$ python -q
>>> import numpy as np
>>> np.set_printoptions(suppress=True, linewidth=100)
>>> X = np.load("x.npy")
>>> X
array([[ 19,  18,  -4, -24,  -5,  -6, -13,  -7,  -6, -15],
       [  0,  41,  31, -16,  28, -37,  11,  22,  16,  -4],
       [-30, -11,  28,  19,  18, -17,  14,  -2,  10,  -4],
       [ -7, -42, -22,  18, -23,  30,  -9, -25, -14,  -1],
       [ 34,   9, -38, -15, -22,  27, -12,  10, -10,  16],
       [  2, -37, -35,  20, -26,  41,  -5,  -8, -12,  18],
       [-15,  -7,  27, -10,   5, -25, -12, -39,  -6, -45],
       [ 14,   3, -14,  -9, -10,   9,  -8,  -2,  -6,   0],
       [-15, -25,  -7,  26,  -3,  17,  10,   5,   2,  19],
       [-21, -55, -10,  23, -21,  23, -11, -43, -16, -17]])
>>> out = np.array([[1, -2, -2],
...     [-2, 2, -1],
...     [-2, 1, 0],
...     [0, 2, 2],
...     [-1, -1, -1],
...     [2, -2, 0],
...     [1, 1, 0],
...     [-2, 2, 0],
...     [-1, -2, 2],
...     [1, -2, 1]])
>>> np.einsum("ij,ij->i", X, X)
array([1817, 5928, 3095, 4953, 4719, 5912, 5479,  767, 2363, 7580])
>>> np.linalg.matrix_rank(X @ out)
np.int64(3)
>>> np.einsum("ik,kj->ij", X, out)
array([[ -24,  -22, -126],
       [-299,  158,  -73],
       [-112,  118,  107],
       [ 258, -122,   86],
       [ 162, -154,  -89],
       [ 295, -162,   93],
       [ -83,   80,  -45],
       [  66,  -62,  -51],
       [ 103,  -28,  133],
       [ 250,  -88,  115]])
>>> out.T @ X.T
array([[ -24, -299, -112,  258,  162,  295,  -83,   66,  103,  250],
       [ -22,  158,  118, -122, -154, -162,   80,  -62,  -28,  -88],
       [-126,  -73,  107,   86,  -89,   93,  -45,  -51,  133,  115]])
>>> np.linalg.matrix_rank(np.vstack([X, out.T]))
np.int64(6)
>>> out @ X
Traceback (most recent call last):
  File "<python-input-10>", line 1, in <module>
    out @ X
    ~~~~^~~
ValueError: matmul: Input operand 1 has a mismatch in its core dimension 0, with gufunc signature (n?,k),(k,m?)->(n?,m?) (size 10 is different from 3)
>>> np.linalg.matrix_rank(X, rtol=0.1)
np.int64(3)
>>> np.linalg.cond(X) > 100
np.True_
>>> [round(float(x), 2) for x in np.linalg.svd(X, compute_uv=False)[:3]]
[155.26, 110.31, 79.63]
>>> np.argsort(-np.linalg.norm(X, axis=0).round(6), kind="stable")[:3]
array([1, 5, 2])
>>> rng = np.random.default_rng(970)
>>> z = rng.permutation(10)
>>> z
array([3, 8, 5, 9, 0, 6, 1, 7, 2, 4])
>>> out = X[z][:, z]
>>> out
array([[ 18, -14,  30,  -1,  -7,  -9, -42, -25, -22, -23],
       [ 26,   2,  17,  19, -15,  10, -25,   5,  -7,  -3],
       [ 20, -12,  41,  18,   2,  -5, -37,  -8, -35, -26],
       [ 23, -16,  23, -17, -21, -11, -55, -43, -10, -21],
       [-24,  -6,  -6, -15,  19, -13,  18,  -7,  -4,  -5],
       [-10,  -6, -25, -45, -15, -12,  -7, -39,  27,   5],
       [-16,  16, -37,  -4,   0,  11,  41,  22,  31,  28],
       [ -9,  -6,   9,   0,  14,  -8,   3,  -2, -14, -10],
       [ 19,  10, -17,  -4, -30,  14, -11,  -2,  28,  18],
       [-15, -10,  27,  16,  34, -12,   9,  10, -38, -22]])
>>> np.round(np.linalg.det(out), 2), np.round(np.linalg.det(X[z]), 2)
(np.float64(0.0), np.float64(-0.0))
>>> np.round(np.sort(np.abs(np.linalg.eigvals(out))), 2) + 0
array([ 0.  ,  0.  ,  0.  ,  0.  ,  0.  ,  0.  ,  0.  , 35.  , 41.12, 89.88])
>>> feats = np.load("dump.npy")
>>> feats
array([[ 0.19, -6.24, -3.84, -3.84,  0.48, -0.08, -1.92, -2.08, -4.82, -0.22],
       [-1.83,  0.64, -6.5 ,  1.59, -0.44, -4.17, -4.04, -3.94,  0.86,  1.13],
       [-2.16, -1.06, -2.66,  3.65,  2.53,  0.77, -0.18, -7.21,  3.63,  1.3 ],
       [ 1.06, -2.23,  3.75,  6.21,  3.88, -0.94,  0.6 , -1.85,  2.49,  3.92],
       [-2.91,  3.15,  0.64,  4.27, -4.67, -4.86,  2.7 ,  0.49,  3.15,  0.25],
       [-5.19,  5.22, -2.85,  0.28, -1.35,  3.  ,  2.74,  2.79, -1.79,  2.87],
       [-3.23,  4.98, -6.39, -0.13, -0.84,  3.83, -2.37, -0.76,  0.86,  1.28],
       [-0.14, -2.61,  5.6 , -0.1 ,  3.93, -0.61, -5.14, -2.09, -1.19, -3.71],
       [-1.74,  1.6 , -3.86,  0.71, -2.77, -3.56, -1.69, -5.28, -2.85,  4.45],
       [ 0.53, -1.48, -0.36,  1.8 ,  4.57, -2.98, -6.52, -0.59,  3.94, -2.45],
       [ 5.39, -0.78, -3.02, -4.26,  1.7 ,  4.18,  1.42, -4.03,  0.08,  2.1 ],
       [ 0.94, -4.36,  0.68, -1.7 , -4.39,  3.44, -2.32,  0.77,  4.72, -4.16],
       [-6.3 , -2.62,  0.01, -3.22, -2.09,  4.74, -0.29,  2.06, -2.62,  2.26],
       [-4.16,  5.9 ,  0.58, -2.22, -0.34, -0.88,  6.36, -0.05,  1.03, -0.43],
       [-1.82,  1.29,  6.82,  1.14, -3.14, -4.94, -3.03,  0.77,  1.24,  1.3 ],
       [-3.95, -1.49,  3.09, -1.32,  3.42,  1.04,  1.  ,  3.47,  0.63, -6.69],
       [-7.74,  1.43,  2.24, -1.96, -0.78, -2.54, -0.17, -2.13, -1.42,  3.94],
       [-1.71, -4.38, -0.99, -0.69,  5.27, -2.06,  3.8 ,  2.69,  2.15, -4.27],
       [ 1.77,  0.45,  3.54, -1.41, -6.34, -0.46, -1.61, -3.49, -0.35,  5.17],
       [-2.96,  2.08, -2.48,  0.13, -6.41,  1.84, -3.54,  1.14,  4.66,  0.88],
       [-0.96,  1.15,  2.93, -0.8 , -3.64,  5.06, -2.06, -4.83,  4.2 ,  2.11],
       [-5.71,  1.87, -3.63, -0.78,  1.11, -2.64,  2.09, -3.97, -2.09,  4.17],
       [ 1.88,  0.27,  6.61,  4.66, -0.05, -4.42, -0.46, -2.89,  1.64, -0.42],
       [-0.74, -0.91,  4.5 , -7.57,  0.08, -1.9 ,  1.32, -3.11, -1.64,  1.82],
       [ 6.58,  0.68,  0.85, -4.56,  0.11, -3.59, -0.47, -0.55, -1.73,  4.28],
       [-2.34,  0.81,  0.69, -0.36, -0.43,  5.99, -1.06, -1.66, -1.96,  7.04],
       [ 4.15, -4.6 ,  2.02, -0.95, -1.3 , -2.13,  1.46,  6.5 ,  2.44,  0.3 ],
       [ 0.91,  0.94,  0.1 , -2.14,  7.41, -0.83,  2.76,  0.48,  4.44, -3.25],
       [ 2.06, -2.04, -1.99,  0.15, -0.16,  6.67,  5.24, -0.73,  0.33,  3.86],
       [ 1.  ,  5.22, -2.95, -0.32, -1.87, -2.92,  6.07,  0.41, -2.45, -2.81],
       [-6.31,  1.77,  1.  ,  0.26,  1.05, -6.26,  3.41, -0.35,  1.56, -1.23],
       [ 3.67,  2.08, -1.18,  1.45,  0.44, -8.46, -0.69, -2.03, -1.04, -1.1 ],
       [ 0.28,  0.95,  5.97, -0.42,  2.83, -4.65,  3.89,  3.76,  0.87, -1.87]])
>>> C = feats[[5, 2]].astype(float)
>>> for _ in range(6):
...     z = np.linalg.norm(feats[:, None] - C, axis=-1).argmin(axis=1)
...     C = np.array([feats[z == j].mean(axis=0) for j in range(2)])
... 
>>> z
array([1, 0, 0, 1, 0, 0, 0, 1, 0, 1, 1, 1, 0, 0, 0, 1, 0, 1, 0, 0, 0, 0, 1, 0, 1, 0, 1, 1, 0, 0, 0,
       1, 1])
>>> np.bincount(z)
array([19, 14])
>>> np.abs(C[1] - C[0]).argmax()
np.int64(0)
>>> np.round(C[1] - C[0], 2)
array([ 4.11, -3.29,  1.92, -0.07,  3.63, -1.41, -0.71,  1.68,  0.82, -3.32])
>>> mat = np.load("sample9.npy")
>>> mat
array([[  4, -14,  -9,  10,  -1,   7,  14,  18,   4],
       [ 11, -15, -19,  -2,   5,  11,  19,   4,  13],
       [-17,  -9,   9,  12,  -6,   4,  -4,   0, -10],
       [ -2,   6,  -9,   9,   7,   4,  -2,  -5,  -3],
       [ 10,  -4,   1,  17, -13,  14,  -9,   2,  16],
       [  1, -20,   4,  12,  -6,   4,   3,   5,  -4],
       [ 22,  -7,   2,  -1, -10,   8,   1,  12,   7],
       [-10, -10,  -1,   0,   0,   8,   1, -14,  -1],
       [ -9,  -4,   5,   4,  -2,   3,  -4,  -7,  -6],
       [  5, -12,  11,   7, -11,   4,  -4,  12,  -6],
       [ -9,  -4,   5,   4,  -2,   3,  -4,  -7,  -6],
       [ -9,  -4,   5,   4,  -2,   3,  -4,  -7,  -6],
       [ -9,  -4,   5,   4,  -2,   3,  -4,  -7,  -6],
       [ -8, -24,   9,  16,  -8,   7,  -1,  -2, -10],
       [ -2,   6,  -9,   9,   7,   4,  -2,  -5,  -3],
       [  5,   3,   6,   3, -12,   6,  -2,  21,   3]])
>>> out = mat / np.linalg.norm(mat, axis=1, keepdims=True)
>>> C2 = out @ out.T
>>> np.argwhere(np.triu(np.abs(C2) > 0.95, 1))
array([[ 3, 14],
       [ 8, 10],
       [ 8, 11],
       [ 8, 12],
       [10, 11],
       [10, 12],
       [11, 12]])
>>> C2[11].round(2)
array([-0.34, -0.51,  0.87,  0.16, -0.01,  0.34, -0.53,  0.73,  1.  ,  0.21,  1.  ,  1.  ,  1.  ,
        0.71,  0.16, -0.31])
>>> np.round(np.linalg.norm(out, axis=1), 2)
array([1., 1., 1., 1., 1., 1., 1., 1., 1., 1., 1., 1., 1., 1., 1., 1.])
>>> round(float(np.degrees(np.arccos(np.clip(C2[11, 2], -1, 1)))), 2)
29.41
>>> def softmax(z):
...     e = np.exp(z - z.max(axis=-1, keepdims=True))
...     return e / e.sum(axis=-1, keepdims=True)
... 
>>> np.round(softmax(mat[2] + 3), 2) + 0
array([0.  , 0.  , 0.05, 0.95, 0.  , 0.  , 0.  , 0.  , 0.  ])
>>> np.round(softmax(mat).sum(axis=1), 2)
array([1., 1., 1., 1., 1., 1., 1., 1., 1., 1., 1., 1., 1., 1., 1., 1.])
>>> np.round(softmax(10 * mat[2]), 2) + 0
array([0., 0., 0., 1., 0., 0., 0., 0., 0.])
>>> att = mat @ mat.T / np.sqrt(9)
>>> softmax(att).round(6).argmax(axis=1)
array([ 0,  1, 13,  3,  4, 13,  6,  7, 13,  9, 13, 13, 13, 13,  3, 15])
>>> np.round(softmax(att)[2] @ mat, 2)
array([ -8., -24.,   9.,  16.,  -8.,   7.,  -1.,  -2., -10.])
>>> vec = np.array([5, 8, 0, 6, 4, 6, 6, 4, 2])
>>> a = np.maximum(mat @ vec, 0)
>>> mat.T @ a
array([ 6844, -4604, -5389,  5899, -2491,  7575,  3707,  7217,  5664])
>>> np.flatnonzero(a > 1e-9)
array([ 0,  1,  3,  4,  6, 14, 15])
>>> np.maximum(mat @ (3 * vec), 0)
array([510, 495,   0, 318, 414,   0, 372,   0,   0,   0,   0,   0,   0,   0, 318, 399])
>>> E = np.array([[1.4, 1.1, 1.5, -1.3, -1.4, 1.5, 1.2, -0.5, -0.9, -0.3],
...     [-0.5, 0.2, 1.2, -0.1, 0.0, -1.4, 1.2, 1.8, -0.4, 1.3],
...     [0.5, -1.1, -1.2, 2.4, -0.7, 1.1, 0.4, 1.9, -1.7, -0.8],
...     [0.7, -0.1, -1.3, 0.3, 0.3, -0.3, -1.9, 0.0, -0.3, -1.0],
...     [0.4, 0.0, -1.4, -1.3, 0.6, -1.1, -0.6, 2.5, -0.1, 1.9],
...     [-0.4, -0.4, -1.2, -0.6, 1.1, 0.0, 0.6, -0.3, 0.8, 0.6],
...     [0.0, 0.5, 2.5, 0.9, 0.2, -1.3, -0.7, -0.6, -0.7, 0.7]])
>>> E
array([[ 1.4,  1.1,  1.5, -1.3, -1.4,  1.5,  1.2, -0.5, -0.9, -0.3],
       [-0.5,  0.2,  1.2, -0.1,  0. , -1.4,  1.2,  1.8, -0.4,  1.3],
       [ 0.5, -1.1, -1.2,  2.4, -0.7,  1.1,  0.4,  1.9, -1.7, -0.8],
       [ 0.7, -0.1, -1.3,  0.3,  0.3, -0.3, -1.9,  0. , -0.3, -1. ],
       [ 0.4,  0. , -1.4, -1.3,  0.6, -1.1, -0.6,  2.5, -0.1,  1.9],
       [-0.4, -0.4, -1.2, -0.6,  1.1,  0. ,  0.6, -0.3,  0.8,  0.6],
       [ 0. ,  0.5,  2.5,  0.9,  0.2, -1.3, -0.7, -0.6, -0.7,  0.7]])
>>> round(float(E[5] @ E[3]), 2)
-0.51
>>> round(float(np.linalg.norm(E, "nuc")), 2)
20.91
>>> np.round(np.linalg.norm(E, 2), 2)
np.float64(4.9)
>>> round(np.linalg.norm(E) ** 2 / np.linalg.norm(E, 2) ** 2, 2)
np.float64(3.34)
>>> round(np.linalg.norm(E, 1), 2), round(np.linalg.norm(E, np.inf), 2)
(np.float64(10.3), np.float64(11.8))
>>> np.round(np.linalg.norm(E, axis=1), 2)
array([3.73, 3.2 , 4.2 , 2.68, 3.95, 2.19, 3.3 ])
>>> np.linalg.norm(E, axis=1).argmax()
np.int64(2)
>>> np.round(softmax(E).sum(axis=1), 2)
array([1., 1., 1., 1., 1., 1., 1.])
>>> att = E @ E.T / np.sqrt(10)
>>> np.round(softmax(att), 2) + 0
array([[0.96, 0.01, 0.01, 0.  , 0.  , 0.  , 0.02],
       [0.02, 0.65, 0.02, 0.01, 0.18, 0.02, 0.09],
       [0.  , 0.  , 0.98, 0.01, 0.  , 0.  , 0.  ],
       [0.02, 0.01, 0.15, 0.62, 0.1 , 0.05, 0.04],
       [0.  , 0.05, 0.01, 0.01, 0.92, 0.02, 0.  ],
       [0.03, 0.08, 0.04, 0.09, 0.26, 0.46, 0.03],
       [0.03, 0.1 , 0.01, 0.02, 0.01, 0.01, 0.83]])
>>> np.round(softmax(att)[5] @ E, 2) + 0
array([ 0.  , -0.17, -0.86, -0.51,  0.62, -0.37,  0.1 ,  0.7 ,  0.16,  0.77])
>>> softmax(att).round(6).argmax(axis=1)
array([0, 1, 2, 3, 4, 5, 6])
>>> out = E / np.sqrt((E ** 2).mean(axis=1, keepdims=True))
>>> np.linalg.matrix_rank(out) == np.linalg.matrix_rank(E)
np.True_
>>> C2 = E.T @ E
>>> np.round(np.linalg.svd(E, compute_uv=False) ** 2, 2)
array([23.99, 20.91, 15.93, 11.63,  6.61,  0.85,  0.29])
>>> np.linalg.matrix_rank(C2)
np.int64(7)
>>> np.trace(C2), round(float((E ** 2).sum()), 2)
(np.float64(80.22), 80.22)
>>> np.allclose(C2, C2.T)
True
>>> arr = np.loadtxt("test13.csv", delimiter=",")
>>> arr
array([[ 1., -1.,  1., -1.,  1., -1.,  1., -1.],
       [ 1., -1.,  1., -1., -1.,  1., -1.,  1.],
       [ 1., -1., -1.,  1., -1.,  1.,  1., -1.],
       [ 1.,  1., -1., -1., -1., -1.,  1.,  1.],
       [ 1.,  1.,  1.,  1., -1., -1., -1., -1.],
       [ 1.,  1.,  1.,  1.,  1.,  1.,  1.,  1.],
       [ 1.,  1., -1., -1.,  1.,  1., -1., -1.]])
>>> np.zeros(7, 8)
Traceback (most recent call last):
  File "<python-input-73>", line 1, in <module>
    np.zeros(7, 8)
    ~~~~~~~~^^^^^^
TypeError: Cannot interpret '8' as a data type
>>> arr.shape
(7, 8)
>>> np.abs(arr).max()
np.float64(1.0)
>>> np.diff(arr, axis=0)
array([[ 0.,  0.,  0.,  0., -2.,  2., -2.,  2.],
       [ 0.,  0., -2.,  2.,  0.,  0.,  2., -2.],
       [ 0.,  2.,  0., -2.,  0., -2.,  0.,  2.],
       [ 0.,  0.,  2.,  2.,  0.,  0., -2., -2.],
       [ 0.,  0.,  0.,  0.,  2.,  2.,  2.,  2.],
       [ 0.,  0., -2., -2.,  0.,  0., -2., -2.]])
>>> np.round(np.linalg.svd(arr, compute_uv=False), 2)
array([2.83, 2.83, 2.83, 2.83, 2.83, 2.83, 2.83])
>>> arr[7]
Traceback (most recent call last):
  File "<python-input-78>", line 1, in <module>
    arr[7]
    ~~~^^^
IndexError: index 7 is out of bounds for axis 0 with size 7
>>> np.count_nonzero(arr)
np.int64(56)
>>> vec = np.array([-8, -9, -9, -6, -9, 7, -8, -2])
>>> a = np.maximum(arr @ vec, 0)
>>> np.round(np.tanh(arr @ vec), 2)
array([-1.,  1.,  1., -1., -1., -1.,  1.])
>>> np.flatnonzero(a > 1e-9)
array([1, 2, 6])
>>> np.maximum(arr @ vec, 0) - np.maximum(-arr @ vec, 0)
array([-24.,  20.,  14., -10., -20., -44.,   6.])
>>> a
array([ 0., 20., 14.,  0.,  0.,  0.,  6.])
